% ipython --no-banner

In [1]: import numpy as np

In [2]: from numpy import linalg as LA

In [3]: np.set_printoptions(precision=1, suppress=True, linewidth=200, sign=" ")

In [4]: arr = np.loadtxt("block5.csv", delimiter=",")

In [5]: print(arr)
[[ -6.4  -7.3 -26.3   8.4  -1.7 -15.5  29.9  23.4   1.8  27.9  10.7]
 [ -9.7  -8.9 -24.1   8.9  -1.4 -14.8  29.4  20.7   2.4  29.6  10.4]
 [-37.5  15.    1.9  -9.4 -28.  -10.9 -21.9  -5.7  -6.  -27.3  58.1]
 [-25.   35.1  12.8  -4.5  41.9  -1.9   8.4 -17.1 -13.2 -17.7 -18.5]
 [-27.8  36.5  11.7  -2.8  41.5  -0.6  11.1 -18.7 -13.2 -15.7 -20.1]
 [-26.8  35.4  11.7  -6.5  41.   -2.6   9.7 -19.1 -14.3 -16.6 -18.7]
 [ -7.5  -8.9 -26.1   6.6  -1.8 -13.2  30.9  22.7   1.3  29.1  12.4]
 [ -7.3  -8.7 -26.7   7.9  -3.7 -13.8  31.3  21.3   3.1  29.7  11.7]
 [-38.4  14.8   1.1 -10.9 -29.2 -11.9 -21.2  -6.9  -5.6 -24.9  57.1]
 [-37.   12.7   3.8  -9.5 -28.1 -11.7 -22.3  -7.   -5.1 -26.6  58.5]
 [-38.4  13.9   2.5  -9.3 -30.5 -11.7 -22.6  -5.8  -7.8 -27.1  58.6]
 [-24.   36.7  12.5  -3.8  42.   -1.8  11.2 -17.7 -13.7 -16.6 -16.8]
 [ -7.7  -9.1 -26.1   7.4  -3.2 -15.9  30.7  21.3   1.8  27.9   9.2]
 [ -5.8  -8.6 -25.8   8.3  -2.7 -13.9  29.8  22.3   2.3  28.1   7.8]
 [-26.1  35.3  11.3  -4.5  41.8  -2.9   9.3 -17.4 -11.7 -17.  -17.1]
 [-26.6  37.3  12.   -4.2  43.9  -2.1   9.3 -17.2 -14.  -17.5 -20. ]
 [-25.3  35.3  12.1  -4.5  43.6  -2.7   8.8 -17.5 -15.5 -15.9 -18.4]
 [-37.5  13.3   1.7  -8.6 -27.2 -12.6 -22.   -5.2  -7.9 -25.   57.9]
 [-39.2  13.8   0.4  -9.  -29.  -13.6 -22.   -5.3  -5.4 -26.2  55.5]
 [-25.8  36.4  12.3  -5.3  41.6  -1.6   9.7 -18.4 -13.7 -15.2 -17.5]
 [-38.5  14.6   2.2 -12.  -28.4 -11.7 -21.4  -6.6  -6.7 -24.7  58.6]
 [-24.7  35.4  13.7  -4.3  41.7  -2.6   9.  -16.6 -14.7 -15.8 -18. ]
 [-39.6  13.1   1.4  -9.6 -27.8 -11.2 -22.1  -5.8  -5.6 -26.4  55.4]
 [ -7.7  -6.4 -24.6   8.4  -0.5 -13.8  29.   21.8   2.1  28.1   8.7]
 [ -5.7  -8.6 -24.5   8.7  -2.  -14.3  29.8  21.7  -0.1  28.6  10.4]
 [-27.1  35.7  12.8  -5.1  42.7  -2.7  11.6 -17.8 -13.7 -15.9 -18.8]
 [-39.1  13.1   3.1 -10.9 -29.2 -10.4 -22.6  -5.9  -4.9 -25.3  57.3]
 [-39.1  14.3   2.6  -9.1 -28.2 -11.2 -20.1  -5.3  -6.3 -26.4  58.4]
 [-36.3  14.4   2.9  -9.1 -29.5 -12.4 -22.1  -6.   -5.9 -26.4  58.3]
 [-37.4  13.    0.8 -10.  -29.4 -10.9 -19.9  -4.9  -5.8 -24.9  59.1]
 [-38.   14.3   1.8 -10.4 -28.3  -9.8 -22.1  -8.2  -6.3 -26.   58.9]
 [ -7.5  -9.3 -26.2   8.1  -1.8 -14.3  29.4  21.3   0.4  27.8   9.7]
 [-37.2  13.2   1.4 -10.5 -29.1 -12.  -22.6  -5.1  -4.7 -25.8  57.4]
 [-37.2  13.5   2.3 -12.3 -28.5 -11.  -22.9  -4.9  -6.  -25.9  57.3]
 [ -8.5  -8.4 -26.9   8.4  -1.1 -14.4  30.7  21.4   1.5  27.1   9.7]
 [-37.8  15.5   0.5 -10.2 -26.5 -12.4 -21.9  -7.6  -6.  -26.2  58.3]
 [-26.8  34.9  11.1  -4.2  41.9  -1.9   8.9 -16.6 -13.6 -15.2 -18.7]
 [-25.9  37.5  11.9  -2.2  41.1  -2.   10.3 -18.4 -12.5 -17.  -19. ]
 [-25.9  35.7   9.3  -2.7  40.1  -1.2  11.  -17.3 -14.  -13.8 -18.3]
 [-38.2  14.3   0.7  -8.3 -27.7 -11.3 -22.2  -4.9  -5.7 -26.3  59.3]
 [-38.4  12.6   3.3  -9.8 -28.2 -10.8 -21.3  -7.6  -8.4 -24.9  57. ]
 [-37.2  14.4   2.4  -9.1 -29.4 -12.6 -21.6  -5.9  -6.8 -25.9  57.4]
 [ -6.9  -8.3 -26.3   8.5  -2.7 -14.8  30.4  19.6   3.5  27.5   8.1]
 [-25.2  35.4  12.2  -5.2  42.1  -2.4  10.1 -17.2 -13.3 -12.5 -19.5]]

In [6]: B = np.c_[arr[:, :7] @ np.array([[2, 2, 1, 2, 0, 1, 2],
   ...:     [2, 2, 0, 2, 2, 1, 2],
   ...:     [1, 1, 0, 1, 1, 1, 0],
   ...:     [0, 0, 1, 2, 2, 0, 0],
   ...:     [0, 2, 1, 0, 1, 1, 2],
   ...:     [1, 2, 0, 0, 0, 0, 0],
   ...:     [1, 2, 2, 1, 2, 1, 0]]), np.array([2, 2, 2, -2, -3, 3, 0, -2, -1, 0, 3, -1, 1, 1, 0, 1, 2, 1, 3, -1, 2, 1, 2, -1, -3, 3, 0, 3, 1, -2, -1, -1, -3, 0, 3, 1, -2, -3, -2, 0, 0, 1, 3, -2])]

In [7]: print(B)
[[ -39.3  -28.3   60.1   -7.    34.   -11.8  -30.8    2. ]
 [ -46.7  -34.9   56.6  -14.1   33.3  -14.7  -40.     2. ]
 [ -75.9 -164.7 -118.7  -83.8  -58.7  -70.5 -101.     2. ]
 [  39.5  129.8   29.2   32.4  132.7   73.2  104.    -2. ]
 [  39.6  133.1   33.1   34.6  142.8   73.   100.4   -3. ]
 [  36.   125.1   27.1   25.6  129.9   71.    99.2    3. ]
 [ -41.2  -27.1   59.1  -14.8   29.3  -13.4  -36.4    0. ]
 [ -41.2  -31.1   59.5  -11.6   30.6  -15.1  -39.4   -2. ]
 [ -79.2 -170.7 -120.9  -89.1  -62.7  -72.9 -105.6   -1. ]
 [ -78.8 -169.  -119.2  -86.1  -62.5  -70.9 -104.8    0. ]
 [ -80.8 -176.1 -123.4  -87.7  -64.   -75.1 -110.     3. ]
 [  47.3  140.7   36.6   41.5  142.7   78.4  109.4   -1. ]
 [ -44.9  -36.5   57.9  -14.2   28.7  -15.4  -40.     1. ]
 [ -38.7  -28.2   59.4   -8.2   30.5  -13.1  -34.2    1. ]
 [  36.1  126.1   29.8   30.   133.3   71.6  102.     0. ]
 [  40.6  135.6   31.7   34.3  140.7   75.9  109.2    1. ]
 [  38.2  131.5   31.4   31.9  134.9   74.5  107.2    2. ]
 [ -81.3 -170.3 -117.3  -85.9  -60.1  -71.7 -102.8    1. ]
 [ -86.  -179.6 -121.2  -90.4  -63.   -76.  -108.8    3. ]
 [  41.6  132.9   29.9   32.6  135.5   74.2  104.4   -1. ]
 [ -78.7 -168.6 -121.7  -91.   -63.8  -71.5 -104.6    2. ]
 [  41.5  131.3   30.7   35.5  135.6   75.1  104.8    1. ]
 [ -84.9 -173.8 -121.2  -92.9  -63.6  -75.  -108.6    2. ]
 [ -37.6  -23.4   58.2   -7.    36.9  -10.2  -29.2   -1. ]
 [ -37.6  -26.1   60.6   -5.9   33.3  -11.   -32.6   -3. ]
 [  38.9  133.2   33.7   31.4  139.9   75.7  102.6    3. ]
 [ -81.9 -173.3 -124.4  -93.3  -66.9  -74.7 -110.4    0. ]
 [ -78.3 -166.  -116.6  -85.3  -55.4  -70.5 -106.     3. ]
 [ -75.4 -168.9 -119.1  -81.2  -60.2  -70.6 -102.8    1. ]
 [ -78.8 -168.4 -116.6  -87.9  -62.4  -72.9 -107.6   -2. ]
 [ -77.5 -166.  -120.9  -88.5  -62.9  -72.3 -104.    -1. ]
 [ -44.7  -33.2   57.6  -14.2   28.4  -15.4  -37.2   -1. ]
 [ -81.2 -174.  -122.   -90.2  -67.5  -74.3 -106.2   -3. ]
 [ -79.  -169.9 -123.8  -92.6  -69.6  -72.8 -104.4    0. ]
 [ -44.4  -30.3   60.2  -13.2   33.4  -14.2  -36.     3. ]
 [ -78.4 -165.7 -118.3  -86.4  -59.2  -70.2  -97.6    1. ]
 [  34.3  125.1   28.7   27.8  132.2   70.   100.    -2. ]
 [  43.4  133.9   33.6   41.   144.2   74.9  105.4   -3. ]
 [  38.7  128.7   33.5   34.5  137.4   70.2   99.8   -2. ]
 [ -80.6 -169.5 -118.6  -85.9  -59.4  -73.1 -103.2    0. ]
 [ -80.4 -168.9 -119.   -89.2  -61.9  -72.  -108.     0. ]
 [ -77.4 -170.4 -118.9  -83.   -59.6  -71.4 -104.4    1. ]
 [ -41.1  -30.9   59.7   -9.3   32.2  -13.8  -35.8    3. ]
 [  40.3  132.2   31.9   32.3  134.9   74.6  104.6   -2. ]]

In [8]: print(LA.norm(LA.qr(arr)[0].T @ B, axis=0) ** 2 / ((B ** 2).sum(axis=0) + 1e-12))
[ 1.   1.   1.   1.   1.   1.   1.   0.4]
